In [1]: import numpy as np

In [2]: np.set_printoptions(precision=2, suppress=True, linewidth=200)

In [3]: B = np.array([[-7, 6, 5, -3], [-6, 9, -6, -1]])

In [4]: J = B.T @ B

In [5]: print(J)
[[ 85 -96   1  27]
 [-96 117 -24 -27]
 [  1 -24  61  -9]
 [ 27 -27  -9  10]]

In [6]: # null space of dimension 2

In [7]: Uu, sigma, Vh = np.linalg.svd(J)

In [8]: V = Vh[:(sigma > 1e-8).sum()]

In [9]: rng = np.random.default_rng(7199)

In [10]: vec = J[2] + -1 * J[1] + rng.integers(2) * np.eye(4)[3]

In [11]: print(vec)
[  97. -141.   85.   19.]

In [12]: print(np.linalg.matrix_rank(np.vstack([J, vec])))
3

In [13]: print(np.allclose(V.T @ V @ vec, vec))
False

In [14]: print(round(np.linalg.norm(vec - V.T @ V @ vec), 2))
0.96

In [15]: print(V.T @ V)
[[ 0.44 -0.45 -0.14  0.16]
 [-0.45  0.57 -0.18 -0.12]
 [-0.14 -0.18  0.9  -0.18]
 [ 0.16 -0.12 -0.18  0.08]]

In [16]: ev, V = np.linalg.eigh(J)

In [17]: print(ev.sum(), np.trace(J))
273.0 273

In [18]: print(np.round(V.T @ J @ V, 2) + 0)
[[  0.     0.     0.     0.  ]
 [  0.     0.     0.     0.  ]
 [  0.     0.    65.32   0.  ]
 [  0.     0.     0.   207.68]]

In [19]: print(np.round(np.linalg.eigvalsh(J @ J), 2) + 0)
[    0.      0.   4266.1 43132.9]

In [20]: print(ev.round(2) + 0)
[  0.     0.    65.32 207.68]

In [21]: print(V @ np.diag(ev) @ V.T)
[[ 85. -96.   1.  27.]
 [-96. 117. -24. -27.]
 [  1. -24.  61.  -9.]
 [ 27. -27.  -9.  10.]]

In [22]: print((ev > 1e-8).sum(), (ev < -1e-8).sum())
2 0

In [23]: B = J / np.linalg.norm(J, axis=1, keepdims=True)

In [24]: G = B @ B.T

In [25]: print((G - 2 * np.eye(4)).round(6).argmax(axis=1))
[3 2 0 0]

In [26]: print(G)
[[ 1.   -0.99  0.25  0.97]
 [-0.99  1.   -0.4  -0.92]
 [ 0.25 -0.4   1.    0.01]
 [ 0.97 -0.92  0.01  1.  ]]

In [27]: print(np.argwhere(np.triu(np.abs(G) > 0.95, 1)))
[[0 1]
 [0 3]]

In [28]: B = np.array([[-2, -2], [1, -2], [0, 0], [1, 1]])

In [29]: print(np.einsum("ik,kj->ji", J, B))
[[-239  282  -35  -71]
 [  49  -69   37   10]]

In [30]: print(np.einsum("ij->j", J))
[ 17 -30  29   1]

In [31]: print(np.linalg.matrix_rank(np.vstack([J, B.T])))
4

In [32]: W0 = np.array([[-1, 0, 0, 0, 0, 0, 0],
    ...:     [1, 3, 0, 0, 0, 0, 0],
    ...:     [3, 3, -3, 0, 0, 0, 0],
    ...:     [-3, 3, 2, -1, 0, 0, 0],
    ...:     [0, 0, 2, -3, 1, 0, 0],
    ...:     [2, 1, -3, -3, 1, 2, 0],
    ...:     [2, -3, 0, -2, 2, 1, 3]])

In [33]: print(W0.mean(axis=0))
[ 0.57  1.   -0.29 -1.29  0.57  0.43  0.43]

In [34]: print(np.round(np.linalg.norm(W0), 2))
11.58

In [35]: print(np.count_nonzero(W0))
25

In [36]: print(np.sort(np.linalg.eigvals(W0)))
[-3. -1. -1.  1.  2.  3.  3.]

In [37]: print([int(np.linalg.matrix_rank(np.linalg.matrix_power(W0, p))) for p in range(1, 8)])
[7, 7, 7, 7, 7, 7, 7]

In [38]: print(np.linalg.matrix_rank(W0 - W0[0, 0] * np.eye(7)))
6

In [39]: B = W0 / np.linalg.norm(W0, axis=1, keepdims=True)

In [40]: G = B @ B.T

In [41]: print((G - 2 * np.eye(7)).round(6).argmax(axis=1))
[3 2 1 0 3 2 4]

In [42]: print(np.linalg.norm(B, axis=1))
[1. 1. 1. 1. 1. 1. 1.]

In [43]: E = np.load("w.npy")

In [44]: print(E)
[[  0   5   4  -1]
 [  0  25   1   4]
 [ -2   3 -12   2]
 [  5   0  -2  25]]

In [45]: print(np.linalg.norm(E, axis=0))
[ 5.39 25.67 12.85 25.42]

In [46]: print(np.linalg.norm(E, axis=1))
[ 6.48 25.34 12.69 25.57]

In [47]: print(round(np.linalg.norm(E) ** 2 / np.linalg.norm(E, 2) ** 2, 2))
1.96

In [48]: print(np.round(np.linalg.norm(E[3] - E[1]), 2))
33.17

In [49]: print(np.round(np.linalg.norm(E[3], 1), 2), round(float(np.linalg.norm(E[3], np.inf)), 2))
32.0 25.0

In [50]: print(np.linalg.norm(E, axis=1).argmax())
3

In [51]: Uu, sigma, Vh = np.linalg.svd(E, full_matrices=False)

In [52]: print(sigma)
[27.68 23.94 12.63  0.31]

In [53]: print(Uu.shape, sigma.shape, Vh.shape)
(4, 4) (4,) (4, 4)

In [54]: print(np.cumsum(sigma ** 2) / np.sum(sigma ** 2))
[0.51 0.89 1.   1.  ]

In [55]: print(np.abs(Uu[:, 0]).round(6).argmax())
1

In [56]: print(np.abs(Vh[0]))
[0.11 0.67 0.08 0.73]

In [57]: print(np.round(Vh @ Vh.T, 2) + 0)
[[1. 0. 0. 0.]
 [0. 1. 0. 0.]
 [0. 0. 1. 0.]
 [0. 0. 0. 1.]]

In [58]: print(round(np.sqrt((sigma ** 2).sum()), 2), round(np.linalg.norm(E), 2))
38.72 38.72

In [59]: print(np.round(Uu.T @ Uu, 2) + 0)
[[1. 0. 0. 0.]
 [0. 1. 0. 0.]
 [0. 0. 1. 0.]
 [0. 0. 0. 1.]]

In [60]: F = np.load("test9.npy")

In [61]: print(F)
[[0.67 0.   0.33]
 [0.   0.57 0.43]
 [0.43 0.   0.57]]

In [62]: # a transition matrix

In [63]: ev, V = np.linalg.eig(F)

In [64]: print(ev)
[0.57 1.   0.24]

In [65]: print(np.sort(np.linalg.eigvals(np.linalg.inv(F))))
[1.   1.75 4.17]

In [66]: print(np.sort(np.linalg.eigvals(F @ F)))
[0.06 0.32 1.  ]

In [67]: print(round(np.prod(ev), 2))
0.14

In [68]: print(np.allclose(F @ F.T, F.T @ F))
False

In [69]: print(round(float(np.linalg.det(F)), 2))
0.14

In [70]: print(np.sort(np.abs(np.linalg.eigvals(F))))
[0.24 0.57 1.  ]

In [71]: print((F - F.T) / 2)
[[ 0.    0.   -0.05]
 [ 0.    0.    0.21]
 [ 0.05 -0.21  0.  ]]

In [72]: print(round(float(np.abs(np.linalg.eigvals(F)).max()), 2))
1.0

In [73]: labels = rng.integers(0, 3, 2)

In [74]: m1 = np.array([[3, 1], [0, 3]]) * (labels[:, None] == labels)

In [75]: print(m1)
[[3 0]
 [0 3]]

In [76]: print(round(np.linalg.eigvals(m1).sum().real, 2))
6.0

In [77]: print(np.linalg.eigvals(m1))
[3. 3.]

In [78]: print(np.einsum("ij,ji->", m1, m1))
18

In [79]: K = np.array([[0, -2, 1, 2, 2, -1],
    ...:     [0, 0, 1, 0, -2, 1],
    ...:     [0, 0, 0, 0, 2, 2],
    ...:     [0, 0, 0, 0, 1, 0],
    ...:     [0, 0, 0, 0, 0, 1],
    ...:     [0, 0, 0, 0, 0, 0]])

In [80]: rk = np.linalg.matrix_rank(K)

In [81]: print(rk)
4

In [82]: null = np.linalg.svd(K)[2][rk:].T

In [83]: print(np.linalg.matrix_rank(K.T @ K), np.linalg.matrix_rank(K @ K.T))
4 4

In [84]: print(np.round(null @ null.T, 2) + 0)
[[1.  0.  0.  0.  0.  0. ]
 [0.  0.5 0.  0.5 0.  0. ]
 [0.  0.  0.  0.  0.  0. ]
 [0.  0.5 0.  0.5 0.  0. ]
 [0.  0.  0.  0.  0.  0. ]
 [0.  0.  0.  0.  0.  0. ]]

In [85]: print([int(np.linalg.matrix_rank(K[:i])) for i in range(1, len(K) + 1)])
[1, 2, 3, 4, 4, 4]

In [86]: print([int(np.linalg.matrix_rank(K[:, :j + 1])) for j in range(6)])
[0, 1, 2, 2, 3, 4]

In [87]: print(null.shape)
(6, 2)

In [88]: print([int(np.linalg.matrix_rank(np.delete(K, i, axis=0))) for i in range(6)])
[3, 3, 4, 4, 4, 4]

In [89]: Uu, sigma, Vh = np.linalg.svd(K)

In [90]: print(np.argmax(sigma[:-1] / (sigma[1:] + 1e-6)) + 1)
4

In [91]: print(sigma.round(2) + 0)
[4.14 2.89 2.11 0.34 0.   0.  ]

In [92]: B = Uu[:, :4] @ np.diag(sigma[:4]) @ Vh[:4]

In [93]: print(round(float(np.linalg.norm(K - B) / np.linalg.norm(K)), 2))
0.0

In [94]: print(B.round(2) + 0)
[[ 0. -2.  1.  2.  2. -1.]
 [ 0.  0.  1.  0. -2.  1.]
 [ 0.  0.  0.  0.  2.  2.]
 [ 0.  0.  0.  0.  1.  0.]
 [ 0.  0.  0.  0.  0.  1.]
 [ 0.  0.  0.  0.  0.  0.]]

In [95]: print(np.round(np.abs(K - B).max(), 2))
0.0

In [96]: u = np.array([1, -1, -1])

In [97]: print(np.array([np.convolve(row, u, "same") for row in K]))
[[-2  3  3 -1 -5 -1]
 [ 0  1 -1 -3  3  1]
 [ 0  0  0  2  0 -4]
 [ 0  0  0  1 -1 -1]
 [ 0  0  0  0  1 -1]
 [ 0  0  0  0  0  0]]

In [98]: print(np.prod(np.diag(K)), round(np.linalg.det(K), 2))
0 0.0

In [99]: print([int(np.linalg.matrix_rank(np.linalg.matrix_power(K, p))) for p in range(1, 7)])
[4, 3, 2, 1, 0, 0]

In [100]: print(np.sort(np.linalg.eigvals(K)))
[0. 0. 0. 0. 0. 0.]

In [101]: A = np.loadtxt("sample7.csv", delimiter=",")

In [102]: print(A)
[[ 0.3   0.3  -1.   -0.8  -2.1  -0.67]
 [-0.6   0.5   1.3   1.3   0.5  -0.99]
 [-0.4  -1.7  -0.4   0.5   0.7   3.41]
 [ 1.5  -0.9   0.2   0.6   0.2   1.8 ]
 [ 1.9   0.9  -1.2   0.   -0.4  -1.81]
 [-1.8   1.6  -0.8   0.5   2.4  -3.16]
 [-0.2   1.6  -1.3  -0.8  -0.1  -3.22]
 [-0.1   2.    1.   -0.7   1.8  -4.01]
 [-1.3   0.4   1.3  -1.5   0.8  -0.79]
 [ 0.2   0.9   0.4   0.7  -1.   -1.8 ]
 [-0.8   0.2  -1.7   1.7  -1.2  -0.42]
 [ 0.4   0.9  -0.8   1.6   1.5  -1.83]
 [-0.4  -0.3   0.9  -0.3   0.8   0.69]
 [ 0.   -0.8   0.2   1.8  -1.2   1.57]
 [ 0.4   0.    2.4  -0.1   0.9   0.08]
 [-1.2   0.4   0.3   0.4  -0.4  -0.74]
 [ 1.3   0.5   0.4   0.7  -0.7  -0.87]
 [ 0.4  -0.6   1.5   0.4  -2.    1.24]
 [-1.2  -0.3   0.    2.8  -0.1   0.54]
 [-0.1   1.    1.5  -0.6   1.9  -2.02]
 [ 1.7  -0.5   2.5  -0.1   0.1   1.04]
 [ 1.8  -0.4   0.9   0.2  -1.5   0.67]
 [-0.4  -0.7   0.6  -0.3   0.8   1.39]
 [-0.9  -1.1  -1.6   0.4   1.7   2.16]
 [ 0.4  -1.8   0.    0.7   0.9   3.63]
 [ 0.8   1.1  -0.4   0.3   1.3  -2.26]
 [-0.3  -0.2  -0.8   0.1   0.6   0.32]
 [-1.1   0.6   0.6  -0.7   0.4  -1.25]
 [ 0.5   2.   -0.6   0.8   1.1  -3.98]
 [ 0.9  -1.6  -0.8   1.3   0.8   3.12]]

In [103]: Xs = A - A.mean(axis=0)

In [104]: V = np.linalg.svd(Xs)[2][:5]

In [105]: B = Xs - Xs @ V.T @ V

In [106]: print((Xs @ V.T).std(axis=0))
[2.32 1.19 1.17 0.83 0.78]

In [107]: print(round(np.linalg.norm(B) / np.linalg.norm(Xs), 2))
0.01

In [108]: print(np.round(B.std(axis=0), 2) + 0)
[0.   0.02 0.   0.   0.   0.01]

In [109]: G = np.cov(A, rowvar=False)

In [110]: print(np.round(np.linalg.eigvalsh(G)[::-1], 2) + 0)
[5.55 1.47 1.4  0.72 0.62 0.  ]

In [111]: print(np.median(A, axis=0))
[-0.05  0.25  0.2   0.4   0.55 -0.55]

In [112]: print(G.round(2) + 0)
[[ 0.95 -0.13  0.15  0.   -0.34  0.26]
 [-0.13  1.08 -0.07 -0.25  0.24 -2.16]
 [ 0.15 -0.07  1.24 -0.28  0.    0.16]
 [ 0.   -0.25 -0.28  0.85 -0.15  0.49]
 [-0.34  0.24  0.   -0.15  1.35 -0.47]
 [ 0.26 -2.16  0.16  0.49 -0.47  4.31]]

In [113]: print(np.round(np.corrcoef(A[:, 4], A[:, 0])[0, 1], 2))
-0.3

In [114]: print(np.polyfit(A[:, 4], A[:, 0], 1))
[-0.25  0.13]

In [115]: print(np.round(np.corrcoef(A.T), 2) + 0)
[[ 1.   -0.13  0.14  0.   -0.3   0.13]
 [-0.13  1.   -0.06 -0.26  0.2  -1.  ]
 [ 0.14 -0.06  1.   -0.28  0.    0.07]
 [ 0.   -0.26 -0.28  1.   -0.14  0.25]
 [-0.3   0.2   0.   -0.14  1.   -0.19]
 [ 0.13 -1.    0.07  0.25 -0.19  1.  ]]

In [116]: print(np.argsort(-A.std(axis=0).round(6), kind="stable"))
[5 4 2 1 0 3]
